% ipython --no-banner

In [1]: import numpy as np

In [2]: from numpy import linalg as LA

In [3]: np.set_printoptions(suppress=True, linewidth=200)

In [4]: tidy = lambda a: np.round(a, 2) + 0

In [5]: E = np.load("dump.npy")

In [6]: E
Out[6]: 
array([[ 4, -7,  8, -9,  6,  8, -5],
       [ 4, -7, -9,  9, -9, -6,  5],
       [-5,  1,  5, -2,  0, -9, -2],
       [ 4, -7,  8, -9,  6,  8, -5],
       [-3,  5,  6,  6,  5,  4, -1]])

In [7]: # rows 0 and 3 are equal

In [8]: Uu, sv, Vh = LA.svd(E, full_matrices=False)

In [9]: tidy(np.abs(Vh[0]))
Out[9]: array([0.08, 0.14, 0.51, 0.5 , 0.42, 0.45, 0.29])

In [10]: tidy(np.cumsum(sv ** 2) / np.sum(sv ** 2))
Out[10]: array([0.65, 0.86, 0.96, 1.  , 1.  ])

In [11]: tidy(Uu.T @ E @ Vh.T)
Out[11]: 
array([[29.46,  0.  ,  0.  ,  0.  ,  0.  ],
       [ 0.  , 16.57,  0.  ,  0.  ,  0.  ],
       [ 0.  ,  0.  , 11.6 ,  0.  ,  0.  ],
       [ 0.  ,  0.  ,  0.  ,  7.05,  0.  ],
       [ 0.  ,  0.  ,  0.  ,  0.  ,  0.  ]])

In [12]: tidy(Vh @ Vh.T)
Out[12]: 
array([[1., 0., 0., 0., 0.],
       [0., 1., 0., 0., 0.],
       [0., 0., 1., 0., 0.],
       [0., 0., 0., 1., 0.],
       [0., 0., 0., 0., 1.]])

In [13]: np.abs(Uu[:, 0]).round(6).argmax()
Out[13]: np.int64(0)

In [14]: tidy(np.sqrt((sv ** 2).sum())), tidy(LA.norm(E))
Out[14]: (np.float64(36.43), np.float64(36.43))

In [15]: T = np.stack([E, 4 * E, E[::-1]])

In [16]: T.shape
Out[16]: (3, 5, 7)

In [17]: LA.matrix_rank(T.reshape(3, -1))
Out[17]: np.int64(2)

In [18]: np.einsum("bij,cij->bc", T, T)
Out[18]: 
array([[ 1327,  5308,  -262],
       [ 5308, 21232, -1048],
       [ -262, -1048,  1327]])

In [19]: t = np.radians(36)

In [20]: r_ = np.eye(7)

In [21]: r_[1, 1] = r_[3, 3] = np.cos(t)

In [22]: r_[1, 3], r_[3, 1] = -np.sin(t), np.sin(t)

In [23]: tidy(r_)
Out[23]: 
array([[ 1.  ,  0.  ,  0.  ,  0.  ,  0.  ,  0.  ,  0.  ],
       [ 0.  ,  0.81,  0.  , -0.59,  0.  ,  0.  ,  0.  ],
       [ 0.  ,  0.  ,  1.  ,  0.  ,  0.  ,  0.  ,  0.  ],
       [ 0.  ,  0.59,  0.  ,  0.81,  0.  ,  0.  ,  0.  ],
       [ 0.  ,  0.  ,  0.  ,  0.  ,  1.  ,  0.  ,  0.  ],
       [ 0.  ,  0.  ,  0.  ,  0.  ,  0.  ,  1.  ,  0.  ],
       [ 0.  ,  0.  ,  0.  ,  0.  ,  0.  ,  0.  ,  1.  ]])

In [24]: B = E @ r_.T

In [25]: tidy(LA.det(r_)), tidy(np.trace(r_))
Out[25]: (np.float64(1.0), np.float64(6.62))

In [26]: tidy(B)
Out[26]: 
array([[  4.  ,  -0.37,   8.  , -11.4 ,   6.  ,   8.  ,  -5.  ],
       [  4.  , -10.95,  -9.  ,   3.17,  -9.  ,  -6.  ,   5.  ],
       [ -5.  ,   1.98,   5.  ,  -1.03,   0.  ,  -9.  ,  -2.  ],
       [  4.  ,  -0.37,   8.  , -11.4 ,   6.  ,   8.  ,  -5.  ],
       [ -3.  ,   0.52,   6.  ,   7.79,   5.  ,   4.  ,  -1.  ]])

In [27]: np.allclose(LA.norm(E, axis=1), LA.norm(B, axis=1))
Out[27]: True
